$ python3 -q
>>> import numpy as np
>>> from numpy import linalg as LA
>>> np.set_printoptions(precision=2, suppress=True, linewidth=100)
>>> feats = np.load("dump.npy")
>>> feats
array([[ 0.94, -0.17, -0.28,  0.06],
       [-0.17,  0.5 , -0.83,  0.17],
       [-0.28, -0.83, -0.39,  0.28],
       [ 0.06,  0.17,  0.28,  0.94]])
>>> round(float(LA.det(feats[::-1])), 2)
-1.0
>>> LA.eigvals(feats)
array([ 1., -1.,  1.,  1.])
>>> np.kron(np.eye(2, dtype=int), feats)
array([[ 0.94, -0.17, -0.28,  0.06,  0.  , -0.  , -0.  ,  0.  ],
       [-0.17,  0.5 , -0.83,  0.17, -0.  ,  0.  , -0.  ,  0.  ],
       [-0.28, -0.83, -0.39,  0.28, -0.  , -0.  , -0.  ,  0.  ],
       [ 0.06,  0.17,  0.28,  0.94,  0.  ,  0.  ,  0.  ,  0.  ],
       [ 0.  , -0.  , -0.  ,  0.  ,  0.94, -0.17, -0.28,  0.06],
       [-0.  ,  0.  , -0.  ,  0.  , -0.17,  0.5 , -0.83,  0.17],
       [-0.  , -0.  , -0.  ,  0.  , -0.28, -0.83, -0.39,  0.28],
       [ 0.  ,  0.  ,  0.  ,  0.  ,  0.06,  0.17,  0.28,  0.94]])
>>> np.round(LA.eigvals(feats).sum().real, 2)
np.float64(2.0)
>>> np.einsum("ii->", feats)
np.float64(2.0)
>>> np.poly(feats)
array([ 1., -2.,  0.,  2., -1.])
>>> W0 = np.array([[3, 2], [1, 0], [0, 0]])
>>> x0 = np.array([-2, 2])
>>> target = W0 @ x0
>>> LA.solve(W0.T @ W0, W0.T @ target)
array([-2.,  2.])
>>> LA.lstsq(W0, target)[0]
array([-2.,  2.])
>>> rng = np.random.default_rng(351)
>>> target = target + 0.05 * rng.normal(size=3)
>>> target
array([-1.99, -2.  , -0.01])
>>> coef, *_ = LA.lstsq(W0, target)
>>> round(float(LA.norm(target - W0 @ coef)), 2)
0.01
>>> [round(float(LA.norm(LA.solve(W0.T @ W0 + lam * np.eye(2), W0.T @ target))), 2) for lam in (0, 1, 10, 100)]
[2.83, 0.87, 0.38, 0.08]
>>> coef.round()
array([-2.,  2.])
>>> coef
array([-2.,  2.])
